In [1]: import numpy as np

In [2]: from numpy import linalg as LA

In [3]: np.set_printoptions(precision=2, suppress=True, linewidth=140, floatmode="fixed")

In [4]: def tidy(a):
   ...:     return np.round(a, 2) + 0
   ...: 

In [5]: E = np.loadtxt("case15.csv", delimiter=",")

In [6]: E
Out[6]: 
array([[-2.30, -1.20, -1.40],
       [ 0.60,  0.20, -1.00],
       [ 0.10, -1.80,  0.20],
       [-0.80, -0.30, -1.40],
       [-0.30,  0.30, -1.30],
       [ 0.30, -0.60, -0.20],
       [ 0.00, -1.60,  0.00],
       [-0.50, -0.30, -0.90],
       [-0.30, -0.10,  2.10],
       [-0.70, -1.30,  0.80],
       [ 0.80, -0.30, -1.10],
       [-2.00,  1.50, -1.50],
       [ 0.40, -1.10, -0.90],
       [ 2.60, -0.90, -0.60],
       [-1.70, -0.60, -0.40],
       [ 1.40,  0.20, -1.80],
       [-0.10, -0.60, -0.20],
       [ 0.10,  0.60, -0.50],
       [ 0.10, -1.80,  1.20],
       [ 0.40,  0.70,  0.00],
       [-0.60,  1.30, -0.20],
       [ 0.20,  1.10,  0.70],
       [ 1.10, -0.80, -0.10],
       [-0.80,  0.30,  1.00],
       [ 0.60,  1.40,  0.60],
       [-0.50, -0.40, -1.00],
       [-2.00, -0.90, -0.20],
       [ 0.00, -0.50,  0.60],
       [-0.10, -0.20,  0.80]])

In [7]: D = LA.norm(E[:, None] - E[None], axis=-1)

In [8]: D.mean(axis=1).argmax()
Out[8]: np.int64(11)

In [9]: print(tidy(D[:5, :5]))
[[0.00 3.24 2.95 1.75 2.50]
 [3.24 0.00 2.39 1.54 0.95]
 [2.95 2.39 0.00 2.37 2.61]
 [1.75 1.54 2.37 0.00 0.79]
 [2.50 0.95 2.61 0.79 0.00]]

In [10]: w1 = np.array([[2, 3, 2], [2, 3, 2], [0, 3, 3]])

In [11]: b = np.array([0, 1, 3])

In [12]: hid = np.maximum(E @ w1 + b, 0)

In [13]: print((hid > 0).astype(int))
[[0 0 0]
 [1 1 1]
 [0 0 1]
 [0 0 0]
 [0 0 0]
 [0 0 1]
 [0 0 0]
 [0 0 0]
 [0 1 1]
 [0 0 1]
 [1 0 1]
 [0 0 0]
 [0 0 0]
 [1 1 1]
 [0 0 0]
 [1 1 1]
 [0 0 1]
 [1 1 1]
 [0 0 1]
 [1 1 1]
 [1 1 1]
 [1 1 1]
 [1 1 1]
 [0 1 1]
 [1 1 1]
 [0 0 0]
 [0 0 0]
 [0 1 1]
 [0 1 1]]

In [14]: print(tidy((hid > 0).mean(axis=0)))
[0.34 0.45 0.66]

In [15]: cent = np.array([[1, 2], [1, 0], [2, 0]])

In [16]: w1 @ cent
Out[16]: 
array([[9, 4],
       [9, 4],
       [9, 0]])

In [17]: (hid @ cent).round(6).argmax(axis=1)
Out[17]: array([0, 0, 0, 0, 0, 0, 0, 0, 0, 0, 0, 0, 0, 0, 0, 1, 0, 0, 0, 0, 0, 0, 0, 0, 0, 0, 0, 0, 0])

In [18]: M = np.load("dump.npy")

In [19]: tidy(M)
Out[19]: 
array([[ 19.22,   1.75,  -7.65,  24.83,   0.14,  26.79],
       [ 17.62,   1.27,  -6.93,  22.45,   0.40,  24.34],
       [ 11.74,  -0.21,  -4.46,  13.96,   1.07,  15.51],
       [ 11.17,  -0.32,  -4.24,  13.17,   1.11,  14.69],
       [  8.84,  -0.71,  -3.35,   9.97,   1.18,  11.32],
       [  6.94,  -0.92,  -2.66,   7.44,   1.15,   8.64],
       [  4.69,  -1.00,  -1.90,   4.62,   0.96,   5.59],
       [  4.28,  -0.99,  -1.76,   4.13,   0.91,   5.05],
       [  3.23,  -0.91,  -1.42,   2.92,   0.74,   3.70],
       [  2.99,  -0.88,  -1.34,   2.66,   0.69,   3.40],
       [  1.79,  -0.67,  -0.94,   1.41,   0.42,   1.94],
       [  1.73,  -0.65,  -0.91,   1.35,   0.40,   1.87],
       [  1.44,  -0.57,  -0.80,   1.07,   0.32,   1.53],
       [  1.39,  -0.56,  -0.79,   1.03,   0.31,   1.48],
       [  1.21,  -0.50,  -0.71,   0.87,   0.26,   1.27],
       [  0.52,  -0.24,  -0.38,   0.32,   0.08,   0.53],
       [  0.39,  -0.19,  -0.31,   0.23,   0.05,   0.39],
       [  0.34,  -0.16,  -0.27,   0.19,   0.04,   0.34],
       [ -0.10,   0.05,   0.11,  -0.05,   0.01,  -0.10],
       [ -0.23,   0.11,   0.29,  -0.10,   0.04,  -0.24],
       [ -0.55,   0.18,   1.03,  -0.21,   0.39,  -0.61],
       [ -0.76,  -0.11,   2.18,  -0.39,   1.27,  -1.08],
       [ -0.78,  -0.18,   2.35,  -0.43,   1.43,  -1.16],
       [ -0.80,  -0.24,   2.50,  -0.47,   1.56,  -1.23],
       [ -0.84,  -0.39,   2.84,  -0.57,   1.88,  -1.39],
       [ -1.01,  -1.03,   4.06,  -1.03,   3.06,  -2.03],
       [ -1.02,  -1.09,   4.16,  -1.07,   3.16,  -2.09],
       [ -1.04,  -1.14,   4.25,  -1.11,   3.25,  -2.14],
       [ -1.04,  -1.16,   4.28,  -1.12,   3.28,  -2.16],
       [ -1.11,  -1.44,   4.74,  -1.34,   3.75,  -2.44],
       [ -1.15,  -1.60,   4.99,  -1.47,   4.01,  -2.60],
       [ -1.18,  -1.71,   5.16,  -1.56,   4.19,  -2.71],
       [ -1.39,  -2.50,   6.36,  -2.24,   5.44,  -3.52],
       [ -1.55,  -3.06,   7.16,  -2.74,   6.30,  -4.11],
       [ -1.71,  -3.58,   7.89,  -3.23,   7.08,  -4.66],
       [ -1.72,  -3.63,   7.95,  -3.27,   7.14,  -4.71],
       [ -1.85,  -4.03,   8.50,  -3.66,   7.74,  -5.15],
       [ -2.65,  -6.44,  11.64,  -6.10,  11.17,  -7.83],
       [ -2.71,  -6.61,  11.84,  -6.28,  11.39,  -8.02],
       [ -3.36,  -8.36,  14.01,  -8.16,  13.79, -10.05],
       [ -3.50,  -8.72,  14.45,  -8.57,  14.28, -10.48],
       [ -3.56,  -8.89,  14.66,  -8.76,  14.52, -10.68]])

In [20]: Xc = M - M.mean(axis=0)

In [21]: V = LA.svd(Xc)[2][:3]

In [22]: M2 = Xc - Xc @ V.T @ V

In [23]: tidy((Xc @ V.T).std(axis=0))
Out[23]: array([13.06,  4.37,  0.96])

In [24]: LA.norm(M2, axis=1).round(6).argmax()
Out[24]: np.int64(0)

In [25]: print(tidy(np.cov(Xc @ V.T, rowvar=False)))
[[174.68   0.00   0.00]
 [  0.00  19.59   0.00]
 [  0.00   0.00   0.94]]

In [26]: print(tidy(M2.std(axis=0)))
[0.00 0.00 0.00 0.00 0.00 0.00]

In [27]: tidy(LA.norm(M2) / LA.norm(Xc))
Out[27]: np.float64(0.0)

In [28]: rk = LA.matrix_rank(M)

In [29]: rk
Out[29]: np.int64(3)

In [30]: N = LA.svd(M)[2][rk:].T

In [31]: LA.matrix_rank(M.T @ M), LA.matrix_rank(M @ M.T)
Out[31]: (np.int64(3), np.int64(3))

In [32]: [int(LA.matrix_rank(np.delete(M, i, axis=0))) for i in range(42)]
Out[32]: 
[3,
 3,
 3,
 3,
 3,
 3,
 3,
 3,
 3,
 3,
 3,
 3,
 3,
 3,
 3,
 3,
 3,
 3,
 3,
 3,
 3,
 3,
 3,
 3,
 3,
 3,
 3,
 3,
 3,
 3,
 3,
 3,
 3,
 3,
 3,
 3,
 3,
 3,
 3,
 3,
 3,
 3]

In [33]: tidy(N @ N.T)
Out[33]: 
array([[ 0.66,  0.24,  0.16, -0.16, -0.17, -0.29],
       [ 0.24,  0.48, -0.14, -0.24,  0.33, -0.02],
       [ 0.16, -0.14,  0.28, -0.16, -0.33,  0.12],
       [-0.16, -0.24, -0.16,  0.49,  0.00, -0.37],
       [-0.17,  0.33, -0.33,  0.00,  0.50,  0.00],
       [-0.29, -0.02,  0.12, -0.37,  0.00,  0.59]])

In [34]: [int(LA.matrix_rank(M[:, :j + 1])) for j in range(6)]
Out[34]: [1, 2, 3, 3, 3, 3]

In [35]: G = np.cov(M, rowvar=False)

In [36]: tidy(np.median(M, axis=0))
Out[36]: array([-0.65, -0.90,  1.60, -0.30,  1.23, -0.85])

In [37]: tidy(M.std(axis=0))
Out[37]: array([5.16, 2.53, 5.48, 6.90, 4.16, 7.91])

In [38]: print(tidy(LA.eigvalsh(G)[::-1]))
[174.68  19.59   0.94   0.00   0.00   0.00]

In [39]: cent = M[[39, 2]].astype(float)

In [40]: for _ in range(3):
    ...:     z = LA.norm(M[:, None] - cent, axis=-1).argmin(axis=1)
    ...:     cent = np.array([M[z == j].mean(axis=0) for j in range(2)])
    ...: 

In [41]: z
Out[41]: array([1, 1, 1, 1, 1, 1, 1, 1, 1, 1, 1, 1, 1, 1, 1, 1, 1, 1, 1, 1, 0, 0, 0, 0, 0, 0, 0, 0, 0, 0, 0, 0, 0, 0, 0, 0, 0, 0, 0, 0, 0, 0])

In [42]: tidy(cent)
Out[42]: 
array([[-1.60, -2.99,  6.68, -2.90,  5.91, -4.13],
       [ 4.96, -0.31, -2.02,  5.62,  0.51,  6.40]])

In [43]: np.bincount(z)
Out[43]: array([22, 20])

In [44]: t3 = np.stack([cent, -2 * cent, cent[::-1]])

In [45]: tidy(np.einsum("bij,cij->bc", t3, t3))
Out[45]: 
array([[ 218.23, -436.47, -120.45],
       [-436.47,  872.94,  240.91],
       [-120.45,  240.91,  218.23]])

In [46]: A = np.loadtxt("m.csv", delimiter=",")

In [47]: print(tidy(A))
[[ 0.51 -0.42  0.39 -0.07  0.29 -0.35  0.14 -0.09 -0.41]
 [ 0.12  0.01 -0.07  0.40 -0.39 -0.03  0.81 -0.09  0.05]
 [-0.17  0.32  0.16  0.23 -0.43 -0.33 -0.31 -0.41 -0.48]
 [ 0.12 -0.44  0.40  0.02 -0.57  0.49 -0.24  0.12  0.04]
 [-0.59 -0.51 -0.07  0.45  0.31  0.15  0.02 -0.13 -0.22]
 [-0.22  0.21  0.48 -0.36  0.19  0.36  0.29 -0.54  0.07]
 [ 0.05 -0.18 -0.58 -0.48 -0.19  0.25  0.12 -0.18 -0.50]
 [-0.39 -0.39  0.03 -0.42 -0.29 -0.56  0.09 -0.07  0.34]
 [-0.37  0.20  0.29 -0.20 -0.04 -0.01  0.26  0.67 -0.43]]

In [48]: def softmax(z):
    ...:     e = np.exp(z - z.max(axis=-1, keepdims=True))
    ...:     return e / e.sum(axis=-1, keepdims=True)
    ...: 

In [49]: tidy(softmax(A).sum(axis=1))
Out[49]: array([1.00, 1.00, 1.00, 1.00, 1.00, 1.00, 1.00, 1.00, 1.00])

In [50]: tidy(softmax(A[4]))
Out[50]: array([0.06, 0.07, 0.11, 0.18, 0.15, 0.13, 0.11, 0.10, 0.09])

In [51]: tidy(softmax(10 * A[4]))
Out[51]: array([0.00, 0.00, 0.00, 0.76, 0.19, 0.03, 0.01, 0.00, 0.00])

In [52]: scores = A @ A.T / np.sqrt(9)

In [53]: tidy(softmax(scores + np.triu(np.full(scores.shape, -np.inf), 1)))
Out[53]: 
array([[1.00, 0.00, 0.00, 0.00, 0.00, 0.00, 0.00, 0.00, 0.00],
       [0.42, 0.58, 0.00, 0.00, 0.00, 0.00, 0.00, 0.00, 0.00],
       [0.29, 0.29, 0.41, 0.00, 0.00, 0.00, 0.00, 0.00, 0.00],
       [0.23, 0.23, 0.23, 0.32, 0.00, 0.00, 0.00, 0.00, 0.00],
       [0.19, 0.19, 0.19, 0.19, 0.26, 0.00, 0.00, 0.00, 0.00],
       [0.16, 0.16, 0.16, 0.16, 0.16, 0.22, 0.00, 0.00, 0.00],
       [0.14, 0.14, 0.14, 0.14, 0.14, 0.14, 0.19, 0.00, 0.00],
       [0.12, 0.12, 0.12, 0.12, 0.12, 0.12, 0.12, 0.17, 0.00],
       [0.11, 0.11, 0.11, 0.11, 0.11, 0.11, 0.11, 0.11, 0.15]])

In [54]: tidy(softmax(scores)[4] @ A)
Out[54]: array([-0.12, -0.15,  0.11, -0.03, -0.10,  0.00,  0.13, -0.08, -0.17])

In [55]: print(softmax(scores).round(6).argmax(axis=1))
[0 1 2 3 4 5 6 7 8]

In [56]: K = np.loadtxt("layer9.csv", delimiter=",")

In [57]: print(K)
[[-4.61 -2.66  0.59  4.50 -2.44]
 [-4.46 -2.73  0.57  4.46 -2.40]
 [ 1.48  0.92 -0.20 -1.51  0.76]
 [-1.46 -1.03  0.24  1.47 -0.82]
 [ 1.57  0.93 -0.20 -1.54  0.88]
 [ 4.54  2.74 -0.58 -4.62  2.36]
 [ 4.47  2.74 -0.62 -4.47  2.44]
 [-4.52 -2.67  0.58  4.49 -2.47]
 [ 1.48  0.90 -0.20 -1.45  0.76]
 [ 1.48  0.89 -0.18 -1.47  0.77]
 [-3.07 -1.84  0.44  3.00 -1.61]
 [-1.55 -0.88  0.19  1.60 -0.72]
 [ 4.44  2.72 -0.63 -4.54  2.39]
 [-3.05 -1.83  0.43  3.01 -1.53]
 [-2.93 -1.80  0.46  2.97 -1.63]
 [-3.06 -1.84  0.48  3.02 -1.56]
 [ 4.44  2.70 -0.58 -4.50  2.42]
 [-1.57 -0.86  0.21  1.52 -0.76]
 [-4.49 -2.70  0.64  4.45 -2.48]
 [ 1.54  0.87 -0.22 -1.45  0.70]
 [ 4.48  2.73 -0.60 -4.50  2.35]
 [ 3.10  1.83 -0.43 -3.04  1.62]
 [-4.54 -2.79  0.67  4.52 -2.36]
 [-4.54 -2.74  0.62  4.53 -2.44]
 [ 4.42  2.69 -0.61 -4.40  2.38]
 [ 4.42  2.72 -0.63 -4.43  2.28]
 [-4.52 -2.67  0.65  4.54 -2.34]
 [-3.02 -1.80  0.33  2.97 -1.51]
 [ 1.48  1.00 -0.11 -1.57  0.81]
 [-3.01 -1.81  0.44  2.96 -1.65]
 [-3.03 -1.77  0.38  3.05 -1.53]
 [ 0.02 -0.06  0.12 -0.05  0.05]
 [ 0.03 -0.04  0.04  0.06 -0.06]
 [-1.50 -0.90  0.24  1.49 -0.90]
 [-1.43 -0.95  0.13  1.47 -0.81]
 [-1.51 -0.88  0.15  1.39 -0.86]
 [-4.55 -2.76  0.60  4.50 -2.41]
 [-1.53 -0.89  0.15  1.49 -0.70]
 [ 1.52  0.90 -0.19 -1.52  0.78]
 [ 4.56  2.73 -0.67 -4.56  2.41]
 [-3.03 -1.87  0.43  3.03 -1.55]
 [-4.46 -2.69  0.66  4.43 -2.38]
 [ 3.00  1.85 -0.39 -3.06  1.69]
 [-1.50 -0.87  0.26  1.55 -0.84]
 [ 1.48  0.89 -0.27 -1.50  0.77]]

In [58]: tidy(softmax(K[19]))
Out[58]: array([0.46, 0.24, 0.08, 0.02, 0.20])

In [59]: print(tidy(softmax(10 * K[19])))
[1.00 0.00 0.00 0.00 0.00]

In [60]: print(tidy(softmax(K).sum(axis=1)))
[1.00 1.00 1.00 1.00 1.00 1.00 1.00 1.00 1.00 1.00 1.00 1.00 1.00 1.00 1.00 1.00 1.00 1.00 1.00 1.00 1.00 1.00 1.00 1.00 1.00 1.00 1.00
 1.00 1.00 1.00 1.00 1.00 1.00 1.00 1.00 1.00 1.00 1.00 1.00 1.00 1.00 1.00 1.00 1.00 1.00]

In [61]: scores = K @ K.T / np.sqrt(5)

In [62]: print(tidy(softmax(scores)[19] @ K))
[ 4.43  2.70 -0.61 -4.46  2.36]

In [63]: softmax(scores).round(6).argmax(axis=1)
Out[63]: 
array([23, 23,  5, 23,  5,  5,  5, 23,  5,  5, 23, 23,  5, 23, 23, 23,  5, 23, 23,  5,  5,  5, 23, 23,  5,  5, 23, 23,  5, 23, 23,  5, 23,
       23, 23, 23, 23, 23,  5,  5, 23, 23,  5, 23,  5])

In [64]: cent = K[[35, 16]].astype(float)

In [65]: for _ in range(5):
    ...:     z = LA.norm(K[:, None] - cent, axis=-1).argmin(axis=1)
    ...:     cent = np.array([K[z == j].mean(axis=0) for j in range(2)])
    ...: 

In [66]: z
Out[66]: 
array([0, 0, 1, 0, 1, 1, 1, 0, 1, 1, 0, 0, 1, 0, 0, 0, 1, 0, 0, 1, 1, 1, 0, 0, 1, 1, 0, 0, 1, 0, 0, 0, 0, 0, 0, 0, 0, 0, 1, 1, 0, 0, 1, 0,
       1])

In [67]: tidy(cent[1] - cent[0])
Out[67]: array([ 5.84,  3.54, -0.80, -5.84,  3.10])

In [68]: print(np.bincount(z))
[27 18]

In [69]: tidy(cent)
Out[69]: 
array([[-2.85, -1.72,  0.40,  2.83, -1.51],
       [ 2.99,  1.82, -0.41, -3.01,  1.59]])

In [70]: D = LA.norm(K[:, None] - K[None], axis=-1)

In [71]: np.flatnonzero(D[9] < D.mean() / 2)
Out[71]: array([ 2,  4,  8,  9, 19, 21, 28, 31, 32, 38, 42, 44])

In [72]: D.mean(axis=1).argmax()
Out[72]: np.int64(5)

In [73]: LA.matrix_rank(D ** 2)
Out[73]: np.int64(7)

In [74]: D[9].round(6).argsort(kind="stable")[:4]
Out[74]: array([ 9,  8,  2, 38])
